% ipython --no-banner

In [1]: import numpy as np

In [2]: import numpy.linalg as la

In [3]: np.set_printoptions(precision=2, suppress=True, linewidth=200)

In [4]: A = np.loadtxt("mat.csv", delimiter=",")

In [5]: A
Out[5]: 
array([[ 0.13,  0.13,  0.3 , -0.04, -0.04],
       [ 0.13,  0.13,  0.3 , -0.04, -0.04],
       [ 0.3 ,  0.3 ,  0.71, -0.1 , -0.1 ],
       [-0.04, -0.04, -0.1 ,  0.01,  0.01],
       [-0.04, -0.04, -0.1 ,  0.01,  0.01]])

In [6]: rank = la.matrix_rank(A)

In [7]: rank
Out[7]: np.int64(1)

In [8]: null = la.svd(A)[2][rank:].T

In [9]: null @ null.T
Out[9]: 
array([[ 0.87, -0.13, -0.3 ,  0.04,  0.04],
       [-0.13,  0.87, -0.3 ,  0.04,  0.04],
       [-0.3 , -0.3 ,  0.29,  0.1 ,  0.1 ],
       [ 0.04,  0.04,  0.1 ,  0.99, -0.01],
       [ 0.04,  0.04,  0.1 , -0.01,  0.99]])

In [10]: print(np.allclose(A @ null, 0))
True

In [11]: null.shape
Out[11]: (5, 4)

In [12]: la.matrix_rank(A.T @ A), la.matrix_rank(A @ A.T)
Out[12]: (np.int64(1), np.int64(1))

In [13]: [int(la.matrix_rank(np.delete(A, i, axis=0))) for i in range(5)]
Out[13]: [1, 1, 1, 1, 1]

In [14]: print(np.round(A @ null, 2) + 0)
[[0. 0. 0. 0.]
 [0. 0. 0. 0.]
 [0. 0. 0. 0.]
 [0. 0. 0. 0.]
 [0. 0. 0. 0.]]

In [15]: f, r1 = A[3], A[1]

In [16]: print(round(f @ f, 2))
0.01

In [17]: print(np.round(f @ r1, 2))
-0.04

In [18]: pr = (f @ r1) / (f @ f) * f

In [19]: pr
Out[19]: array([ 0.13,  0.13,  0.3 , -0.04, -0.04])

In [20]: print(r1 - pr)
[0. 0. 0. 0. 0.]

In [21]: round(la.norm(f + r1) ** 2 + la.norm(f - r1) ** 2, 2)
Out[21]: np.float64(0.29)

In [22]: M = np.loadtxt("out11.csv", delimiter=",")

In [23]: M
Out[23]: 
array([[  4.,  -2.,  -6.,  -4.],
       [  1.,  -3.,  -7.,  -7.],
       [ -1.,  -2.,  -4.,  -5.],
       [ -4.,  -3.,  -5.,  -8.],
       [ -6.,  -2.,  -2.,  -6.],
       [ -2.,  -4.,  -8., -10.]])

In [24]: # null space of dimension 2

In [25]: theta = np.radians(15)

In [26]: R = np.eye(4)

In [27]: R[2, 2] = R[0, 0] = np.cos(theta)

In [28]: R[2, 0], R[0, 2] = -np.sin(theta), np.sin(theta)

In [29]: R
Out[29]: 
array([[ 0.97,  0.  ,  0.26,  0.  ],
       [ 0.  ,  1.  ,  0.  ,  0.  ],
       [-0.26,  0.  ,  0.97,  0.  ],
       [ 0.  ,  0.  ,  0.  ,  1.  ]])

In [30]: M2 = M @ R.T

In [31]: np.allclose(la.norm(M, axis=1), la.norm(M2, axis=1))
Out[31]: True

In [32]: round(la.det(R), 2), round(np.trace(R), 2)
Out[32]: (np.float64(1.0), np.float64(3.93))

In [33]: rank = la.matrix_rank(M)

In [34]: rank
Out[34]: np.int64(2)

In [35]: null = la.svd(M)[2][rank:].T

In [36]: print([int(la.matrix_rank(np.delete(M, i, axis=0))) for i in range(6)])
[2, 2, 2, 2, 2, 2]

In [37]: null.shape
Out[37]: (4, 2)

In [38]: null @ null.T
Out[38]: 
array([[ 0.16, -0.03,  0.27, -0.24],
       [-0.03,  0.91, -0.18, -0.22],
       [ 0.27, -0.18,  0.49, -0.38],
       [-0.24, -0.22, -0.38,  0.44]])

In [39]: f, r1 = M[4], M[0]

In [40]: f @ r1
Out[40]: np.float64(16.0)

In [41]: pr = (f @ r1) / (f @ f) * f

In [42]: la.matrix_rank(np.outer(f, r1))
Out[42]: np.int64(1)

In [43]: left, sigma, Vt = la.svd(M)

In [44]: np.argmax(sigma[:-1] / (sigma[1:] + 1e-6)) + 1
Out[44]: np.int64(2)

In [45]: M2 = left[:, :2] @ np.diag(sigma[:2]) @ Vt[:2]

In [46]: la.matrix_rank(M2)
Out[46]: np.int64(2)

In [47]: round(la.norm(M - M2, 2), 2), round(sigma[2], 2)
Out[47]: (np.float64(0.0), np.float64(0.0))

In [48]: data = np.load("data.npy")

In [49]: print(data.round(2) + 0)
[[ 0.22 -0.22  0.11 -0.22  0.    0.11  0.23]
 [-0.22  0.49 -0.44  0.09  0.04  0.01  0.  ]
 [ 0.11 -0.44  0.5   0.19  0.04 -0.03 -0.1 ]
 [-0.22  0.09  0.19  0.87 -0.01  0.15  0.01]
 [ 0.    0.04  0.04 -0.01  1.    0.01  0.  ]
 [ 0.11  0.01 -0.03  0.15  0.01  0.27  0.4 ]
 [ 0.23  0.   -0.1   0.01  0.    0.4   0.65]]

In [50]: left, sigma, Vt = la.svd(data)

In [51]: print(sigma.round(2) + 0)
[1. 1. 1. 1. 0. 0. 0.]

In [52]: np.argmax(sigma[:-1] / (sigma[1:] + 1e-6)) + 1
Out[52]: np.int64(4)

In [53]: M2 = left[:, :4] @ np.diag(sigma[:4]) @ Vt[:4]

In [54]: round(float(la.norm(data - M2, 2)), 2), np.round(sigma[4], 2)
Out[54]: (0.0, np.float64(0.0))

In [55]: round(float(np.abs(data - M2).max()), 2)
Out[55]: 0.0

In [56]: la.matrix_rank(M2)
Out[56]: np.int64(4)

In [57]: np.round(data @ data, 2) + 0
Out[57]: 
array([[ 0.22, -0.22,  0.11, -0.22,  0.  ,  0.11,  0.23],
       [-0.22,  0.49, -0.44,  0.09,  0.04,  0.01,  0.  ],
       [ 0.11, -0.44,  0.5 ,  0.19,  0.04, -0.03, -0.1 ],
       [-0.22,  0.09,  0.19,  0.87, -0.01,  0.15,  0.01],
       [ 0.  ,  0.04,  0.04, -0.01,  1.  ,  0.01,  0.  ],
       [ 0.11,  0.01, -0.03,  0.15,  0.01,  0.27,  0.4 ],
       [ 0.23,  0.  , -0.1 ,  0.01,  0.  ,  0.4 ,  0.65]])

In [58]: np.round(np.sort(np.abs(la.eigvals(data))), 2) + 0
Out[58]: array([0., 0., 0., 1., 1., 1., 1.])

In [59]: np.round(la.matrix_power(data, 3), 2) + 0
Out[59]: 
array([[ 0.22, -0.22,  0.11, -0.22,  0.  ,  0.11,  0.23],
       [-0.22,  0.49, -0.44,  0.09,  0.04,  0.01,  0.  ],
       [ 0.11, -0.44,  0.5 ,  0.19,  0.04, -0.03, -0.1 ],
       [-0.22,  0.09,  0.19,  0.87, -0.01,  0.15,  0.01],
       [ 0.  ,  0.04,  0.04, -0.01,  1.  ,  0.01,  0.  ],
       [ 0.11,  0.01, -0.03,  0.15,  0.01,  0.27,  0.4 ],
       [ 0.23,  0.  , -0.1 ,  0.01,  0.  ,  0.4 ,  0.65]])

In [60]: print(np.allclose(data, data.T))
True
